% python3 -q
>>> import numpy as np
>>> np.set_printoptions(precision=1, suppress=True, linewidth=200)
>>> out = np.array([[1, 2, 2, 1, 0],
...     [-3, 2, -2, -2, -3],
...     [0, -3, 0, 1, -2],
...     [2, -3, 0, -1, 2],
...     [-2, 0, 2, 2, -2]])
>>> mat = out + out.T
>>> mat
array([[ 2, -1,  2,  3, -2],
       [-1,  4, -5, -5, -3],
       [ 2, -5,  0,  1,  0],
       [ 3, -5,  1, -2,  4],
       [-2, -3,  0,  4, -4]])
>>> round(float(np.linalg.eigvalsh(mat).min()), 1)
-8.3
>>> evals, V = np.linalg.eig(mat)
>>> np.round(mat @ V[:, 0] - evals[0] * V[:, 0], 1) + 0
array([0., 0., 0., 0., 0.])
>>> A = np.loadtxt("out12.csv", delimiter=",")
>>> A
array([[101.,   3.,   2.,   3.,   2.,   3.],
       [  3., 100.,   0.,   1.,   1.,   2.],
       [  1.,   0., 183.,   0.,   0.,   3.],
       [  0.,   0.,   3.,  41.,   1.,   0.],
       [  3.,   1.,   1.,   0.,  62.,   1.],
       [  1.,   0.,   1.,   2.,   3., 143.]])
>>> x0 = np.array([3, 5, -1, -5, 4, 2])
>>> a = np.maximum(A @ x0, 0)
>>> np.maximum(A @ x0, 0) - np.maximum(-A @ x0, 0)
array([ 315.,  512., -174., -204.,  263.,  290.])
>>> A.T @ a
array([34430., 52408.,  1183.,  2037., 18318., 43702.])
>>> a
array([315., 512.,   0.,   0., 263., 290.])
>>> rng = np.random.default_rng(3229)
>>> labels = rng.permutation(6)
>>> out = A[:, labels] * rng.choice([-1, 1], 6)
>>> out
array([[  -2.,    3.,    3.,   -2.,    3.,  101.],
       [  -1.,    1.,    2.,   -0.,  100.,    3.],
       [  -0.,    0.,    3., -183.,    0.,    1.],
       [  -1.,   41.,    0.,   -3.,    0.,    0.],
       [ -62.,    0.,    1.,   -1.,    1.,    3.],
       [  -3.,    2.,  143.,   -1.,    0.,    1.]])
>>> U, _, vt = np.linalg.svd(A.T @ out)
>>> np.round(np.linalg.lstsq(A, out)[0], 1) + 0
array([[ 0.,  0.,  0.,  0.,  0.,  1.],
       [ 0.,  0.,  0.,  0.,  1.,  0.],
       [ 0.,  0.,  0., -1.,  0.,  0.],
       [ 0.,  1.,  0.,  0.,  0.,  0.],
       [-1.,  0.,  0.,  0.,  0.,  0.],
       [ 0.,  0.,  1.,  0.,  0.,  0.]])
>>> labels
array([4, 3, 5, 2, 1, 0])
>>> out = np.linalg.inv(A)
>>> round(float(np.linalg.cond(A)), 1)
4.5
>>> round(np.linalg.slogdet(A)[0], 1)
np.float64(1.0)
>>> np.round(np.linalg.det(A) * np.linalg.det(out), 1)
np.float64(1.0)
>>> np.allclose(out, A.T)
False
>>> np.round(A @ out, 1) + 0
array([[1., 0., 0., 0., 0., 0.],
       [0., 1., 0., 0., 0., 0.],
       [0., 0., 1., 0., 0., 0.],
       [0., 0., 0., 1., 0., 0.],
       [0., 0., 0., 0., 1., 0.],
       [0., 0., 0., 0., 0., 1.]])
>>> X = np.loadtxt("w.csv", delimiter=",")
>>> X
array([[0.2, 0.1, 0.1, 0.2, 0.2, 0.2],
       [0.1, 0.1, 0.1, 0.1, 0.1, 0.1],
       [0.1, 0.1, 0.1, 0.1, 0.1, 0.1],
       [0.2, 0.1, 0.1, 0.2, 0.2, 0.2],
       [0.2, 0.1, 0.1, 0.2, 0.2, 0.2],
       [0.2, 0.1, 0.1, 0.2, 0.2, 0.2]])
>>> U, sig, vt = np.linalg.svd(X)
>>> np.argmax(sig[:-1] / (sig[1:] + 1e-6)) + 1
np.int64(1)
>>> sig.round(1) + 0
array([1., 0., 0., 0., 0., 0.])
>>> out = U[:, :1] @ np.diag(sig[:1]) @ vt[:1]
>>> np.linalg.matrix_rank(X, rtol=0.05)
np.int64(1)
>>> round(np.linalg.norm(X - out, 2), 1), round(float(sig[1]), 1)
(np.float64(0.0), 0.0)
>>> round(np.linalg.norm(X - out) / np.linalg.norm(X), 1)
np.float64(0.0)
>>> out
array([[0.2, 0.1, 0.1, 0.2, 0.2, 0.2],
       [0.1, 0.1, 0.1, 0.1, 0.1, 0.1],
       [0.1, 0.1, 0.1, 0.1, 0.1, 0.1],
       [0.2, 0.1, 0.1, 0.2, 0.2, 0.2],
       [0.2, 0.1, 0.1, 0.2, 0.2, 0.2],
       [0.2, 0.1, 0.1, 0.2, 0.2, 0.2]])
>>> U, sig, vt = np.linalg.svd(X)
>>> V = vt[:(sig > 1e-8).sum()]
>>> x0 = X[0] + 3 * X[5] + rng.integers(2) * np.eye(6)[3]
>>> x0
array([0.8, 0.6, 0.6, 0.8, 0.8, 0.8])
>>> V.T @ V
array([[0.2, 0.1, 0.1, 0.2, 0.2, 0.2],
       [0.1, 0.1, 0.1, 0.1, 0.1, 0.1],
       [0.1, 0.1, 0.1, 0.1, 0.1, 0.1],
       [0.2, 0.1, 0.1, 0.2, 0.2, 0.2],
       [0.2, 0.1, 0.1, 0.2, 0.2, 0.2],
       [0.2, 0.1, 0.1, 0.2, 0.2, 0.2]])
>>> np.diag(V.T @ V)
array([0.2, 0.1, 0.1, 0.2, 0.2, 0.2])
>>> np.linalg.matrix_rank(np.vstack([X, x0]))
np.int64(1)
>>> np.linalg.matrix_power(X, 3)
array([[0.2, 0.1, 0.1, 0.2, 0.2, 0.2],
       [0.1, 0.1, 0.1, 0.1, 0.1, 0.1],
       [0.1, 0.1, 0.1, 0.1, 0.1, 0.1],
       [0.2, 0.1, 0.1, 0.2, 0.2, 0.2],
       [0.2, 0.1, 0.1, 0.2, 0.2, 0.2],
       [0.2, 0.1, 0.1, 0.2, 0.2, 0.2]])
>>> round(float(np.abs(np.linalg.eigvals(X)).max()), 1)
1.0
>>> (X + X.T) / 2
array([[0.2, 0.1, 0.1, 0.2, 0.2, 0.2],
       [0.1, 0.1, 0.1, 0.1, 0.1, 0.1],
       [0.1, 0.1, 0.1, 0.1, 0.1, 0.1],
       [0.2, 0.1, 0.1, 0.2, 0.2, 0.2],
       [0.2, 0.1, 0.1, 0.2, 0.2, 0.2],
       [0.2, 0.1, 0.1, 0.2, 0.2, 0.2]])
>>> np.allclose(X @ X.T, X.T @ X)
True
>>> np.allclose(X, X.T)
True
>>> round(float(np.linalg.det(X)), 1)
0.0
>>> labels = rng.permutation(6)
>>> labels
array([3, 1, 5, 2, 4, 0])
>>> out = X[labels][:, labels]
>>> np.round(np.sort(np.abs(np.linalg.eigvals(out))), 1) + 0
array([0., 0., 0., 0., 0., 1.])
>>> evals, V = np.linalg.eigh(X)
>>> x0 = np.array([-2, 1, 0, -1, -1, 0])
>>> (np.sign(V[:, -1].round(6)) == np.sign(V[0, -1].round(6))).astype(int)
array([1, 1, 1, 1, 1, 1])
>>> round(float(np.abs(X).sum(axis=1).max()), 1), round(float(np.abs(evals).max()), 1)
(1.1, 1.0)
>>> round(x0 @ X @ x0, 1)
np.float64(2.2)
>>> V * np.abs(evals) @ V.T
array([[0.2, 0.1, 0.1, 0.2, 0.2, 0.2],
       [0.1, 0.1, 0.1, 0.1, 0.1, 0.1],
       [0.1, 0.1, 0.1, 0.1, 0.1, 0.1],
       [0.2, 0.1, 0.1, 0.2, 0.2, 0.2],
       [0.2, 0.1, 0.1, 0.2, 0.2, 0.2],
       [0.2, 0.1, 0.1, 0.2, 0.2, 0.2]])
>>> np.round(np.linalg.eigvalsh(X[1:, 1:]), 1) + 0
array([0. , 0. , 0. , 0. , 0.8])
>>> feats = np.loadtxt("run15.csv", delimiter=",")
>>> feats.round(1) + 0
array([[ 0.6,  0.5,  0.2, -0.1],
       [ 0.5,  0.4,  0.1,  0. ],
       [ 0.2,  0.1,  0. ,  0. ],
       [-0.1,  0. ,  0. ,  0. ]])
>>> evals, V = np.linalg.eigh(feats)
>>> x0 = np.array([-3, -4, 5, 4])
>>> np.round(np.abs(feats).sum(axis=1).max(), 1), np.abs(evals).max()
(np.float64(1.2), np.float64(1.0))
>>> (np.sign(V[:, -1].round(6)) == np.sign(V[0, -1].round(6))).astype(int)
array([1, 1, 1, 0])
>>> round(x0 @ feats @ x0 / (x0 @ x0), 1), round(float(evals[0]), 1), evals[-1]
(np.float64(0.2), -0.0, np.float64(1.0))
>>> round(x0 @ feats @ x0, 1)
np.float64(15.9)
>>> np.linalg.norm(feats, axis=0)
array([0.8, 0.6, 0.2, 0.1])
>>> np.round(np.linalg.norm(feats, 1), 1), round(np.linalg.norm(feats, np.inf), 1)
(np.float64(1.2), np.float64(1.2))
>>> round(float(np.linalg.norm(feats) ** 2 / np.linalg.norm(feats, 2) ** 2), 1)
1.0
>>> np.linalg.norm(feats, axis=1).argmax()
np.int64(0)
>>> round(feats[3] @ feats[1], 1)
np.float64(-0.0)
>>> np.round(np.linalg.norm(feats[3], 1), 1), round(np.linalg.norm(feats[3], np.inf), 1)
(np.float64(0.1), np.float64(0.1))
>>> labels = rng.permutation(4)
>>> labels
array([1, 0, 3, 2])
>>> out = feats[labels][:, labels]
>>> round(float(np.trace(out)), 1)
1.0
>>> round(float(np.linalg.det(out)), 1), np.round(np.linalg.det(feats[labels]), 1)
(-0.0, np.float64(-0.0))
>>> r = np.linalg.matrix_rank(feats)
>>> r
np.int64(1)
>>> null = np.linalg.svd(feats)[2][r:].T
>>> [int(np.linalg.matrix_rank(feats[:, :j + 1])) for j in range(4)]
[1, 1, 1, 1]
>>> [int(np.linalg.matrix_rank(feats[:i])) for i in range(1, len(feats) + 1)]
[1, 1, 1, 1]
>>> np.round(null @ null.T, 1) + 0
array([[ 0.4, -0.5, -0.2,  0.1],
       [-0.5,  0.6, -0.1,  0. ],
       [-0.2, -0.1,  1. ,  0. ],
       [ 0.1,  0. ,  0. ,  1. ]])
>>> null.shape
(4, 3)
>>> [int(np.linalg.matrix_rank(np.delete(feats, i, axis=0))) for i in range(4)]
[1, 1, 1, 1]
>>> F = np.load("layer6.npy")
>>> F
array([[1, 4, 4],
       [4, 1, 4],
       [4, 4, 1]])
>>> (F @ F)[0]
array([33, 24, 24])
>>> np.fft.fft(F[0])
array([ 9.+0.j, -3.+0.j, -3.+0.j])
>>> F @ np.ones(3)
array([9., 9., 9.])
>>> evals, V = np.linalg.eigh(F)
>>> x0 = np.array([-8, 8, 9])
>>> np.linalg.eigvalsh(F[1:, 1:])
array([-3.,  5.])
>>> np.abs(F).sum(axis=1).max(), np.round(np.abs(evals).max(), 1)
(np.int64(9), np.float64(9.0))
>>> V * np.abs(evals) @ V.T
array([[5., 2., 2.],
       [2., 5., 2.],
       [2., 2., 5.]])
>>> E = np.loadtxt("m.csv", delimiter=",")
>>> E
array([[ 2.5, -1. ,  0.2],
       [-1. ,  0.8,  0.7],
       [ 0.2,  0.7,  1.7]])
>>> np.sort(np.abs(np.linalg.eigvals(A)))
array([ 41. ,  61.8,  97.5, 103.6, 143. , 183.1])
>>> np.allclose(A, A.T)
False
>>> evals, V = np.linalg.eigh(E)
>>> x0 = np.array([-2, 0, -2])
>>> np.linalg.eigvalsh(E[1:, 1:])
array([0.4, 2.1])
>>> round(float(x0 @ E @ x0), 1)
18.3
>>> V * np.abs(evals) @ V.T
array([[ 2.5, -1. ,  0.2],
       [-1. ,  0.8,  0.7],
       [ 0.2,  0.7,  1.7]])
>>> round(np.abs(E).sum(axis=1).max(), 1), np.abs(evals).max()
(np.float64(3.7), np.float64(3.0))
>>> (np.sign(V[:, -1].round(6)) == np.sign(V[0, -1].round(6))).astype(int)
array([1, 0, 0])
>>> round(float(x0 @ E @ x0 / (x0 @ x0)), 1), np.round(evals[0], 1), evals[-1]
(2.3, np.float64(0.0), np.float64(3.0))
>>> np.argsort(-np.linalg.norm(E, axis=0).round(6), kind="stable")[:3]
array([0, 2, 1])
>>> [round(float(x), 1) for x in np.linalg.svd(E, compute_uv=False)[:3]]
[3.0, 2.0, 0.0]
>>> round(np.linalg.norm(E, 2) / np.linalg.norm(E), 1)
np.float64(0.8)
>>> np.linalg.matrix_rank(E, rtol=0.1)
np.int64(2)
>>> evals, V = np.linalg.eigh(E)
>>> np.round(np.linalg.svd(E, compute_uv=False), 1) + 0
array([3., 2., 0.])
>>> np.abs(V[:, -1])
array([0.9, 0.5, 0.1])
>>> (evals > 1e-8).sum(), (evals < -1e-8).sum()
(np.int64(2), np.int64(0))
>>> V @ np.diag(evals) @ V.T
array([[ 2.5, -1. ,  0.2],
       [-1. ,  0.8,  0.7],
       [ 0.2,  0.7,  1.7]])
>>> data = np.array([[-2, 0, 0, 0, 0],
...     [0, 3, 0, 0, 0],
...     [0, 0, -1, 0, 0],
...     [0, 0, 0, 1, 0],
...     [0, 0, 0, 0, -1]])
>>> data
array([[-2,  0,  0,  0,  0],
       [ 0,  3,  0,  0,  0],
       [ 0,  0, -1,  0,  0],
       [ 0,  0,  0,  1,  0],
       [ 0,  0,  0,  0, -1]])
>>> np.round(np.linalg.det(data.T), 1)
np.float64(-6.0)
>>> np.poly(data)
array([ 1.,  0., -8., -6.,  7.,  6.])
>>> round(np.linalg.eigvals(data).sum().real, 1)
np.float64(0.0)
>>> labels = rng.permutation(5)
>>> labels
array([2, 4, 3, 1, 0])
>>> out = data[labels][:, labels]
>>> out
array([[-1,  0,  0,  0,  0],
       [ 0, -1,  0,  0,  0],
       [ 0,  0,  1,  0,  0],
       [ 0,  0,  0,  3,  0],
       [ 0,  0,  0,  0, -2]])
>>> np.trace(out)
np.int64(0)
>>> round(float(np.linalg.det(out)), 1), round(np.linalg.det(data[labels]), 1)
(-6.0, np.float64(-6.0))
>>> np.allclose(out, data)
False
>>> np.linalg.matrix_power(out, 3)
array([[-1,  0,  0,  0,  0],
       [ 0, -1,  0,  0,  0],
       [ 0,  0,  1,  0,  0],
       [ 0,  0,  0, 27,  0],
       [ 0,  0,  0,  0, -8]])
>>> round(np.abs(np.linalg.eigvals(out)).max(), 1)
np.float64(3.0)
>>> np.sort(np.abs(np.linalg.eigvals(out)))
array([1., 1., 1., 2., 3.])
>>> np.allclose(out, out.T)
True
>>> evals, V = np.linalg.eigh(data)
>>> np.linalg.eigvalsh(data + -3 * np.eye(5))
array([-5., -4., -4., -2.,  0.])
>>> evals.sum(), np.trace(data)
(np.float64(0.0), np.int64(0))
>>> V.T @ V
array([[1., 0., 0., 0., 0.],
       [0., 1., 0., 0., 0.],
       [0., 0., 1., 0., 0.],
       [0., 0., 0., 1., 0.],
       [0., 0., 0., 0., 1.]])
>>> q, V = np.linalg.qr(data[:, :3])[0], np.linalg.qr(data[:, 3:])[0]
>>> sig = np.linalg.svd(q.T @ V, compute_uv=False)
>>> np.degrees(np.arccos(sig.clip(0, 1)))
array([90., 90.])
>>> round(np.linalg.norm(q @ q.T - V @ V.T, 2), 1)
np.float64(1.0)
>>> (sig > 0.9).sum()
np.int64(0)
